% ipython --no-banner

In [1]: import numpy as np

In [2]: np.set_printoptions(precision=3, suppress=True, linewidth=140, legacy="1.25")

In [3]: mat = np.loadtxt("dump.csv", delimiter=",")

In [4]: mat
Out[4]: 
array([[ 2.,  2.,  1.,  0.,  2.,  0.],
       [ 2.,  4.,  2.,  0.,  4.,  1.],
       [ 4.,  4.,  4.,  0.,  6.,  3.],
       [ 5.,  5.,  5.,  2.,  6.,  5.],
       [ 6.,  7.,  5.,  3.,  8.,  7.],
       [ 8.,  9.,  6.,  5., 10.,  7.],
       [ 8., 11.,  7.,  5., 12.,  9.],
       [ 8., 11.,  7.,  7., 13.,  9.],
       [10., 13.,  8.,  7., 15.,  9.],
       [11., 14., 10.,  8., 17., 11.],
       [13., 14., 10., 10., 19., 13.],
       [14., 15., 10., 10., 20., 15.],
       [16., 17., 12., 10., 22., 15.],
       [18., 19., 14., 10., 22., 17.],
       [19., 19., 14., 11., 23., 18.],
       [19., 19., 16., 12., 25., 18.],
       [21., 20., 18., 12., 26., 19.],
       [23., 21., 19., 14., 27., 19.],
       [23., 23., 20., 14., 29., 20.],
       [23., 24., 21., 16., 31., 20.],
       [25., 26., 23., 18., 33., 21.],
       [27., 27., 25., 19., 34., 23.],
       [29., 27., 27., 19., 36., 23.],
       [30., 29., 28., 19., 37., 25.],
       [31., 31., 29., 21., 37., 27.],
       [31., 32., 30., 21., 37., 28.],
       [32., 33., 32., 21., 39., 28.],
       [34., 34., 34., 23., 40., 28.],
       [36., 35., 34., 25., 42., 29.],
       [36., 36., 35., 25., 43., 31.],
       [37., 38., 35., 27., 43., 32.],
       [38., 40., 36., 27., 45., 33.],
       [38., 42., 37., 28., 45., 35.],
       [40., 43., 37., 30., 46., 37.],
       [42., 43., 39., 30., 47., 39.],
       [44., 44., 39., 31., 48., 41.],
       [45., 44., 39., 33., 50., 43.],
       [46., 46., 41., 34., 50., 43.],
       [47., 46., 43., 34., 51., 44.],
       [47., 48., 44., 35., 51., 45.],
       [49., 48., 44., 36., 51., 46.]])

In [5]: x0 = np.array([4, 1, -2, -4, 4, -4])

In [6]: rhs = mat @ x0

In [7]: np.linalg.lstsq(mat, rhs)[0]
Out[7]: array([ 4.,  1., -2., -4.,  4., -4.])

In [8]: np.round(np.linalg.pinv(mat) @ mat, 3) + 0
Out[8]: 
array([[1., 0., 0., 0., 0., 0.],
       [0., 1., 0., 0., 0., 0.],
       [0., 0., 1., 0., 0., 0.],
       [0., 0., 0., 1., 0., 0.],
       [0., 0., 0., 0., 1., 0.],
       [0., 0., 0., 0., 0., 1.]])

In [9]: np.linalg.solve(mat, rhs)
LinAlgError: Last 2 dimensions of the array must be square


In [10]: np.linalg.solve(mat.T @ mat, mat.T @ rhs)
Out[10]: array([ 4.,  1., -2., -4.,  4., -4.])

In [11]: rng = np.random.default_rng(63082)

In [12]: rhs = rhs + 0.1 * rng.normal(size=41)

In [13]: rhs
Out[13]: 
array([16.094, 20.045, 23.893, 11.112, 13.208, 21.088, 21.084, 17.04 , 32.894, 29.956, 30.248, 30.991, 44.847, 42.957, 43.125, 42.997,
       47.909, 50.906, 55.029, 54.151, 55.926, 53.134, 64.993, 64.98 , 53.044, 47.872, 56.964, 57.913, 62.827, 58.014, 52.003, 60.09 ,
       48.097, 44.845, 44.975, 46.022, 42.021, 39.908, 39.873, 31.991, 32.046])

In [14]: b, *_ = np.linalg.lstsq(mat, rhs)

In [15]: round(np.linalg.norm(rhs - mat @ b), 3)
Out[15]: 0.607

In [16]: [round(float(np.linalg.norm(np.linalg.solve(mat.T @ mat + lam * np.eye(6), mat.T @ rhs))), 2) for lam in (0, 1, 10, 100)]
Out[16]: [8.29, 8.01, 6.84, 4.79]

In [17]: b
Out[17]: array([ 3.976,  1.001, -2.   , -3.998,  4.008, -3.987])
